$ ipython --no-banner

In [1]: import numpy as np

In [2]: from numpy import linalg as LA

In [3]: np.set_printoptions(precision=3, suppress=True, linewidth=200, floatmode="fixed")

In [4]: arr = np.load("x.npy")

In [5]: arr
Out[5]: 
array([[1.000, 0.500, 0.250],
       [0.500, 1.000, 0.500],
       [0.250, 0.500, 1.000]])

In [6]: np.round(LA.det(2 * arr), 3), np.round(LA.det(arr), 3)
Out[6]: (np.float64(4.5), np.float64(0.562))

In [7]: np.round(LA.det(arr[::-1]), 3)
Out[7]: np.float64(-0.562)

In [8]: round(float(LA.eigvals(arr).sum().real), 3)
Out[8]: 3.0

In [9]: np.einsum("ij,ji->", arr, arr)
Out[9]: np.float64(4.125)

In [10]: X = np.array([[-1.0, -0.9, -0.8],
    ...:     [-1.7, 0.0, 1.7],
    ...:     [-1.7, 1.5, -0.2],
    ...:     [1.6, -5.4, 0.1],
    ...:     [-1.0, 4.5, -1.2]])

In [11]: f = np.array([1, 5, 4])

In [12]: np.array([np.convolve(row, f, "same") for row in X])
Out[12]: 
array([[ -5.900,  -9.300,  -7.600],
       [ -8.500,  -5.100,   8.500],
       [ -7.000,   0.500,   5.000],
       [  2.600, -20.500, -21.100],
       [ -0.500,  17.300,  12.000]])

In [13]: mat = np.load("m.npy")

In [14]: mat
Out[14]: 
array([[ 2.223,  0.152,  1.043, -1.321],
       [ 0.030, -0.027,  0.064,  0.001],
       [ 0.037, -0.040, -0.036, -0.033],
       [-2.346, -0.250, -1.125,  1.147],
       [ 2.166,  0.096,  1.074, -1.119],
       [ 0.067, -0.107, -0.019,  0.043],
       [-4.494, -0.356, -2.087,  2.186],
       [-2.277, -0.050, -1.128,  1.143],
       [ 2.220,  0.275,  1.154, -1.152],
       [ 4.620,  0.388,  2.290, -2.115],
       [-2.526, -0.157, -1.060,  1.112],
       [-4.675, -0.383, -2.222,  2.161],
       [ 2.182,  0.265,  1.135, -1.194],
       [ 0.021,  0.109,  0.165,  0.173],
       [ 4.530,  0.229,  2.327, -2.323],
       [ 2.349,  0.284,  1.037, -1.181],
       [-2.386, -0.111, -1.110,  1.276],
       [-0.015, -0.093,  0.139, -0.001],
       [-0.062,  0.041,  0.172, -0.042]])

In [15]: f = np.array([-1, 2])

In [16]: np.correlate(mat[4], mat[16], "full")
Out[16]: array([ 2.764, -2.282,  1.023, -7.799,  0.894, -2.438,  2.670])
